$ python -q
>>> import numpy as np
>>> np.set_printoptions(precision=3, suppress=True, linewidth=200)
>>> rd = lambda a: np.round(a, 3) + 0
>>> data = np.load("sample7.npy")
>>> print(data)
[[ 1.  0.]
 [ 0. -7.]]
>>> Y = np.array([[2, 1, 1], [2, 0, 1]])
>>> W2 = np.kron(Y, data)
>>> print(W2)
[[  2.   0.   1.   0.   1.   0.]
 [  0. -14.   0.  -7.   0.  -7.]
 [  2.   0.   0.   0.   1.   0.]
 [  0. -14.   0.  -0.   0.  -7.]]
>>> print(np.linalg.matrix_rank(W2))
4
>>> print(W2.shape)
(4, 6)
>>> W0 = 3 * np.eye(5) + np.ones((5, 5))
>>> print(W0)
[[4. 1. 1. 1. 1.]
 [1. 4. 1. 1. 1.]
 [1. 1. 4. 1. 1.]
 [1. 1. 1. 4. 1.]
 [1. 1. 1. 1. 4.]]
>>> # symmetric
>>> print(np.fft.fft(W0[0]))
[8.+0.j 3.+0.j 3.+0.j 3.+0.j 3.+0.j]
>>> print((W0 @ W0)[0])
[20. 11. 11. 11. 11.]
>>> print(np.allclose(W0 @ W0.T, W0.T @ W0))
True
>>> print(W0 @ np.ones(5))
[8. 8. 8. 8. 8.]
>>> print(np.sort(np.abs(np.fft.fft(W0[0]))), rd(np.sort(np.linalg.svd(W0, compute_uv=False))))
[3. 3. 3. 3. 8.] [3. 3. 3. 3. 8.]
>>> rng = np.random.default_rng(3555)
>>> Y = W0 + rng.integers(-2, 3, (5, 1)) @ rng.integers(-2, 3, (1, 5))
>>> print(Y)
[[ 5.  2.  0.  0.  3.]
 [ 1.  4.  1.  1.  1.]
 [ 3.  3.  2. -1.  5.]
 [ 3.  3. -1.  2.  5.]
 [-1. -1.  3.  3.  0.]]
>>> print(Y - W0)
[[ 1.  1. -1. -1.  2.]
 [ 0.  0.  0.  0.  0.]
 [ 2.  2. -2. -2.  4.]
 [ 2.  2. -2. -2.  4.]
 [-2. -2.  2.  2. -4.]]
>>> print(np.linalg.matrix_rank(Y - W0, tol=1e-8))
1
>>> print(np.abs(Y - W0).sum(axis=1))
[ 6.  0. 12. 12. 12.]
>>> M = np.arange(30).reshape(6, 5) + 3
>>> print(M)
[[ 3  4  5  6  7]
 [ 8  9 10 11 12]
 [13 14 15 16 17]
 [18 19 20 21 22]
 [23 24 25 26 27]
 [28 29 30 31 32]]
>>> # looks like rank 2
>>> r = np.linalg.matrix_rank(M)
>>> print(r)
2
>>> ns = np.linalg.svd(M)[2][r:].T
>>> print(rd(M @ ns))
[[0. 0. 0.]
 [0. 0. 0.]
 [0. 0. 0.]
 [0. 0. 0.]
 [0. 0. 0.]
 [0. 0. 0.]]
>>> print([int(np.linalg.matrix_rank(M[:i])) for i in range(1, len(M) + 1)])
[1, 2, 2, 2, 2, 2]
>>> print(np.linalg.matrix_rank(M.T @ M), np.linalg.matrix_rank(M @ M.T))
2 2
>>> print(np.allclose(M @ ns, 0))
True
>>> print([int(np.linalg.matrix_rank(M[:, :j + 1])) for j in range(5)])
[1, 2, 2, 2, 2]
